% python3 -q
>>> import numpy as np
>>> from numpy import linalg as LA
>>> np.set_printoptions(precision=3, suppress=True, linewidth=160, legacy="1.25")
>>> M = np.load("w.npy")
>>> print(M)
[[  5.259  -2.764   2.319   1.69 ]
 [ -1.172 -12.585   8.328  12.745]
 [ 15.276  -5.704  -8.175   7.146]
 [  9.47   -6.638  -2.762   6.533]
 [  2.791  -9.555   4.335   9.543]
 [  7.747  -3.91   -0.334   3.532]
 [  6.345  -8.284   1.037   9.008]
 [  5.889  -1.299   2.943   1.687]
 [  8.527  -1.137   0.102   1.765]
 [  9.491  -2.612   0.      5.19 ]]
>>> Xc = M - M.mean(axis=0)
>>> U, s, Vh = LA.svd(Xc, full_matrices=False)
>>> print(np.round(Xc.mean(axis=0), 3) + 0)
[0. 0. 0. 0.]
>>> print(s.round(3) + 0)
[20.611 13.238  2.401  0.   ]
>>> print(np.abs(U[:, 0]).argmax())
1
>>> print(np.abs(Vh[-1]))
[0.603 0.482 0.523 0.362]
>>> W2 = M[[4, 3]].astype(float)
>>> for _ in range(3):
...     lab = LA.norm(M[:, None] - W2, axis=-1).argmin(axis=1)
...     W2 = np.array([M[lab == j].mean(axis=0) for j in range(2)])
... 
>>> print(lab)
[1 0 1 1 0 1 0 1 1 1]
>>> print(W2)
[[  2.655 -10.141   4.567  10.432]
 [  8.808  -3.438  -0.844   3.935]]
>>> print(np.abs(W2[1] - W2[0]).argmax())
1
>>> x = np.array([2, 5, 2, -3])
>>> print((W2 * x).sum(axis=1))
[-67.56  -13.064]
>>> print(W2 @ x)
[-67.56  -13.064]
>>> x @ W2
Traceback (most recent call last):
  File "<python-input-19>", line 1, in <module>
    x @ W2
    ~~^~~~
ValueError: matmul: Input operand 1 has a mismatch in its core dimension 0, with gufunc signature (n?,k),(k,m?)->(n?,m?) (size 2 is different from 4)
>>> print((W2 @ x).argmax())
1
